% python3 -q
>>> import numpy as np
>>> np.set_printoptions(precision=1, suppress=True, linewidth=120)
>>> K = np.array([[0, 2, 2, 2, 1, 1],
...     [3, 0, 0, 0, 0, 2],
...     [0, 3, 2, 3, 1, 1],
...     [0, 0, 0, 1, 1, 0],
...     [12, 2, 2, 2, 1, 9]])
>>> rank = np.linalg.matrix_rank(K)
>>> print(rank)
4
>>> ns = np.linalg.svd(K)[2][rank:].T
>>> print(np.round(ns @ ns.T, 1) + 0)
[[ 0.3  0.   0.2  0.   0.  -0.4]
 [ 0.   0.3 -0.1 -0.3  0.3  0. ]
 [ 0.2 -0.1  0.2  0.1 -0.1 -0.3]
 [ 0.  -0.3  0.1  0.3 -0.3  0. ]
 [ 0.   0.3 -0.1 -0.3  0.3  0. ]
 [-0.4  0.  -0.3  0.   0.   0.6]]
>>> print(np.allclose(K @ ns, 0))
True
>>> [int(np.linalg.matrix_rank(np.delete(K, i, axis=0))) for i in range(5)]
[4, 4, 3, 3, 4]
>>> B = K / np.linalg.norm(K, axis=1)
Traceback (most recent call last):
  File "<python-input-9>", line 1, in <module>
    B = K / np.linalg.norm(K, axis=1)
        ~~^~~~~~~~~~~~~~~~~~~~~~~~~~~
ValueError: operands could not be broadcast together with shapes (5,6) (5,) 
>>> B = K / np.linalg.norm(K, axis=1, keepdims=True)
>>> G = B @ B.T
>>> (np.abs(G) > 0.9).astype(int)
array([[1, 0, 1, 0, 0],
       [0, 1, 0, 0, 1],
       [1, 0, 1, 0, 0],
       [0, 0, 0, 1, 0],
       [0, 1, 0, 0, 1]])
>>> G[2]
array([1. , 0.1, 1. , 0.6, 0.3])
>>> X = np.loadtxt("mat.csv", delimiter=",")
>>> X
array([[-1.3,  0.7,  1.3],
       [ 0.7,  0.4,  0.8],
       [-0.7, -0.9, -1.7],
       [ 0.2, -0.4, -1. ],
       [ 0.7,  0.1,  0.1],
       [-0.7, -1.2, -2.5],
       [ 0.3, -0.6, -1.1],
       [ 0. ,  0.5,  0.8],
       [-0.1, -2.1, -4.2],
       [-0.5,  2. ,  4. ],
       [-0.6,  1.1,  2.4],
       [-2.8, -0.6, -1.1],
       [ 0.3,  0.3,  0.6],
       [ 0.1,  0.4,  0.7],
       [-1.1, -0.5, -0.9],
       [-1.9,  0.5,  1.1],
       [ 0.8, -1. , -1.8],
       [-0.7,  0. ,  0. ],
       [ 0.1, -1.1, -2.2],
       [ 0.4,  0.9,  1.9],
       [-1.3,  0.3,  0.4],
       [-0.5,  0.1,  0.1],
       [-0.4, -0.5, -1. ],
       [ 1.8,  0.2,  0.3],
       [ 0.3,  0.2,  0.5],
       [-0.6, -1.3, -2.6],
       [ 1.2, -0.6, -1.1],
       [-0.7, -1.5, -3. ],
       [ 1.6,  0.8,  1.7]])
>>> D = np.linalg.norm(X[:, None] - X[None], axis=-1)
>>> (D + 1e9 * np.eye(29)).round(6).argmin(axis=1)
array([15, 12,  5,  6, 24, 25,  3, 13, 27, 10, 19, 14, 24,  7, 22,  0, 18, 21, 16, 10, 17, 17,  3,  4, 12,  5,  6, 25,
       19])
>>> np.linalg.matrix_rank(D ** 2)
np.int64(5)
>>> D[21].round(6).argsort(kind="stable")[:4]
array([21, 17, 20, 13])
>>> print(D.mean(axis=1).argmax())
9
>>> np.unravel_index(D.round(6).argmax(), D.shape)
(np.int64(8), np.int64(9))
>>> D[:5, :5]
array([[0. , 2.1, 3.5, 3. , 2.4],
       [2.1, 0. , 3.1, 2. , 0.8],
       [3.5, 3.1, 0. , 1.2, 2.5],
       [3. , 2. , 1.2, 0. , 1.3],
       [2.4, 0.8, 2.5, 1.3, 0. ]])
>>> np.linalg.norm(X, axis=1)
array([2. , 1.1, 2. , 1.1, 0.7, 2.9, 1.3, 0.9, 4.7, 4.5, 2.7, 3.1, 0.7, 0.8, 1.5, 2.3, 2.2, 0.7, 2.5, 2.1, 1.4, 0.5,
       1.2, 1.8, 0.6, 3. , 1.7, 3.4, 2.5])
>>> Q, Rm = np.linalg.qr(X)
>>> round(abs(Rm[0, 0]), 1), round(float(np.linalg.norm(X[:, 0])), 1)
(np.float64(5.4), 5.4)
>>> np.round(Q @ Rm, 1) + 0
array([[-1.3,  0.7,  1.3],
       [ 0.7,  0.4,  0.8],
       [-0.7, -0.9, -1.7],
       [ 0.2, -0.4, -1. ],
       [ 0.7,  0.1,  0.1],
       [-0.7, -1.2, -2.5],
       [ 0.3, -0.6, -1.1],
       [ 0. ,  0.5,  0.8],
       [-0.1, -2.1, -4.2],
       [-0.5,  2. ,  4. ],
       [-0.6,  1.1,  2.4],
       [-2.8, -0.6, -1.1],
       [ 0.3,  0.3,  0.6],
       [ 0.1,  0.4,  0.7],
       [-1.1, -0.5, -0.9],
       [-1.9,  0.5,  1.1],
       [ 0.8, -1. , -1.8],
       [-0.7,  0. ,  0. ],
       [ 0.1, -1.1, -2.2],
       [ 0.4,  0.9,  1.9],
       [-1.3,  0.3,  0.4],
       [-0.5,  0.1,  0.1],
       [-0.4, -0.5, -1. ],
       [ 1.8,  0.2,  0.3],
       [ 0.3,  0.2,  0.5],
       [-0.6, -1.3, -2.6],
       [ 1.2, -0.6, -1.1],
       [-0.7, -1.5, -3. ],
       [ 1.6,  0.8,  1.7]])
>>> print(np.abs(np.diag(Rm)))
[5.4 4.7 0.6]
>>> print(Rm)
[[ 5.4  0.5  1. ]
 [ 0.  -4.7 -9.5]
 [ 0.   0.  -0.6]]
>>> Q.shape, Rm.shape
((29, 3), (3, 3))
>>> Xs = (X - X.mean(axis=0)) / X.std(axis=0)
>>> Xs.std(axis=0)
array([1., 1., 1.])
>>> c = np.linalg.lstsq(np.delete(Xs, 0, axis=1), Xs[:, 0])[0]
>>> np.abs(c).argmax()
np.int64(1)
>>> c.round(1) + 0
array([0. , 0.1])
>>> B = np.array([[0, 2, 2], [1, -2, -1], [-1, 2, 3]])
>>> B @ X
Traceback (most recent call last):
  File "<python-input-36>", line 1, in <module>
    B @ X
    ~~^~~
ValueError: matmul: Input operand 1 has a mismatch in its core dimension 0, with gufunc signature (n?,k),(k,m?)->(n?,m?) (size 29 is different from 3)
>>> np.einsum("ij->j", X)
array([-5.4, -3.8, -7.5])
>>> np.einsum("ij,ij->i", X, X)
array([ 3.9,  1.3,  4.2,  1.2,  0.5,  8.2,  1.7,  0.9, 22.1, 20.2,  7.3,  9.4,  0.5,  0.7,  2.3,  5.1,  4.9,  0.5,
        6.1,  4.6,  1.9,  0.3,  1.4,  3.4,  0.4,  8.8,  3. , 11.7,  6.1])
>>> B.T @ X.T
array([[ -0.6,  -0.4,   0.8,   0.6,   0. ,   1.3,   0.5,  -0.3,   2.1,  -2. ,  -1.3,   0.5,  -0.3,  -0.3,   0.4,
         -0.6,   0.8,   0. ,   1.1,  -1. ,  -0.1,   0. ,   0.5,  -0.1,  -0.3,   1.3,   0.5,   1.5,  -0.9],
       [ -1.4,   2.2,  -3. ,  -0.8,   1.4,  -4. ,  -0.4,   0.6,  -4.4,   3. ,   1.4,  -6.6,   1.2,   0.8,  -3. ,
         -2.6,   0. ,  -1.4,  -2. ,   2.8,  -2.4,  -1. ,  -1.8,   3.8,   1.2,  -3.8,   1.4,  -4.4,   5. ],
       [  0.6,   3.4,  -5.6,  -2.2,   1.6,  -7.7,  -2.1,   1.9, -10.7,   9. ,   4.9,  -8.3,   2.1,   1.9,  -4.4,
         -1. ,  -2.8,  -1.4,  -5.3,   5.6,  -1.7,  -0.8,  -3.3,   4.3,   1.9,  -7.7,  -0.3,  -8.9,   7.5]])
>>> np.linalg.matrix_rank(np.vstack([X, B.T]))
np.int64(3)
>>> F = np.array([[4.0, 0.0, 3.0, 3.0],
...     [0.0, 4.0, 0.0, 0.0],
...     [3.0, 0.0, 4.0, 3.0],
...     [3.0, 0.0, 3.0, 4.0]])
>>> F
array([[4., 0., 3., 3.],
       [0., 4., 0., 0.],
       [3., 0., 4., 3.],
       [3., 0., 3., 4.]])
>>> # splits into 2 blocks
>>> Lm = np.linalg.cholesky(F)
>>> np.diag(Lm) ** 2
array([4. , 4. , 1.8, 1.4])
>>> print(Lm)
[[2.  0.  0.  0. ]
 [0.  2.  0.  0. ]
 [1.5 0.  1.3 0. ]
 [1.5 0.  0.6 1.2]]
>>> Q, vecs = np.linalg.qr(F[:, :3])[0], np.linalg.qr(F[:, 3:])[0]
>>> sig = np.linalg.svd(Q.T @ vecs, compute_uv=False)
>>> (sig > 0.9).sum()
np.int64(1)
>>> print(round(np.linalg.norm(Q @ Q.T - vecs @ vecs.T, 2), 1))
1.0
>>> np.degrees(np.arccos(sig.clip(0, 1)))
array([12.1])
>>> rng = np.random.default_rng(109)
>>> labels = rng.permutation(4)
>>> labels
array([2, 1, 0, 3])
>>> B = F[labels][:, labels]
>>> round(float(np.linalg.det(B)), 1), round(np.linalg.det(F[labels]), 1)
(40.0, np.float64(-40.0))
>>> B
array([[4., 0., 3., 3.],
       [0., 4., 0., 0.],
       [3., 0., 4., 3.],
       [3., 0., 3., 4.]])
>>> np.sort(np.abs(np.linalg.eigvals(B)))
array([ 1.,  1.,  4., 10.])
>>> np.diag(B)
array([4., 4., 4., 4.])
>>> Q, Rm = np.linalg.qr(F)
>>> print(Rm)
[[-5.8  0.  -5.7 -5.7]
 [ 0.   4.   0.   0. ]
 [ 0.   0.  -1.4 -0.7]
 [ 0.   0.   0.   1.2]]
>>> round(np.trace(Q @ Q.T), 1)
np.float64(4.0)
>>> np.round(Q.T @ Q, 1) + 0
array([[1., 0., 0., 0.],
       [0., 1., 0., 0.],
       [0., 0., 1., 0.],
       [0., 0., 0., 1.]])
>>> np.abs(np.diag(Rm))
array([5.8, 4. , 1.4, 1.2])
>>> round(abs(Rm[0, 0]), 1), np.round(np.linalg.norm(F[:, 0]), 1)
(np.float64(5.8), np.float64(5.8))
>>> Q @ Rm
array([[4., 0., 3., 3.],
       [0., 4., 0., 0.],
       [3., 0., 4., 3.],
       [3., 0., 3., 4.]])
>>> A = np.loadtxt("w.csv", delimiter=",")
>>> A
array([[ 2.,  0.,  0.,  0.],
       [ 0., -3., -3.,  2.],
       [ 0.,  0.,  0.,  1.],
       [ 0.,  2., -2., -3.]])
>>> def softmax(z):
...     e = np.exp(z - z.max(axis=-1, keepdims=True))
...     return e / e.sum(axis=-1, keepdims=True)
... 
>>> print(np.round(softmax(A[1]), 1) + 0)
[0.1 0.  0.  0.9]
>>> print(np.round(softmax(10 * A[1]), 1) + 0)
[0. 0. 0. 1.]
>>> np.round(softmax(A[1] + 5), 1) + 0
array([0.1, 0. , 0. , 0.9])
>>> scores = A @ A.T / np.sqrt(4)
>>> np.round(softmax(scores)[1] @ A, 1) + 0
array([ 0., -3., -3.,  2.])
>>> proj = np.triu(np.array([[-5, 1, 1, 4], [-1, -5, 3, 2], [5, 3, 1, 3], [2, 2, -3, -1]]), 1) + np.eye(4)
>>> B = proj @ A @ np.linalg.inv(proj)
>>> np.poly(B)
array([  1.,   4.,  -5.,  -2., -24.])
>>> print(np.trace(B), np.trace(A))
-4.0 -4.0
>>> np.diff(A, axis=0)
array([[-2., -3., -3.,  2.],
       [ 0.,  3.,  3., -1.],
       [ 0.,  2., -2., -4.]])
>>> np.count_nonzero(A)
np.int64(8)
>>> A.mean(axis=0)
array([ 0.5, -0.2, -1.2,  0. ])
>>> np.unravel_index(np.abs(A).argmax(), A.shape)
(np.int64(1), np.int64(1))
>>> print(A.sum(axis=1))
[ 2. -4.  1. -3.]
>>> A - A[0]
array([[ 0.,  0.,  0.,  0.],
       [-2., -3., -3.,  2.],
       [-2.,  0.,  0.,  1.],
       [-2.,  2., -2., -3.]])
>>> np.abs(A).max()
np.float64(3.0)
>>> A.shape
(4, 4)
>>> vec = np.ones(4)
>>> for _ in range(4):
...     vec = F @ vec
...     vec /= np.linalg.norm(vec)
...     print(round(vec @ F @ vec, 1))
... 
9.7
9.9
10.0
10.0
>>> vec.round(1) + 0
array([0.6, 0. , 0.6, 0.6])
>>> W0 = np.load("dump.npy")
>>> W0
array([[ 5,  0,  0,  0,  0,  0],
       [ 1, -3,  0,  0,  0,  0],
       [-5,  4,  3,  0,  0,  0],
       [ 0, -3,  0, -1,  0,  0],
       [ 0, -1, -5, -3, -1,  0],
       [-5,  4,  2,  5, -2, -5]])
>>> labels = rng.permutation(6)
>>> print(labels)
[0 1 4 3 5 2]
>>> B = W0[labels][:, labels]
>>> np.trace(B)
np.int64(-2)
>>> print(np.diag(B))
[ 5 -3 -1 -1 -5  3]
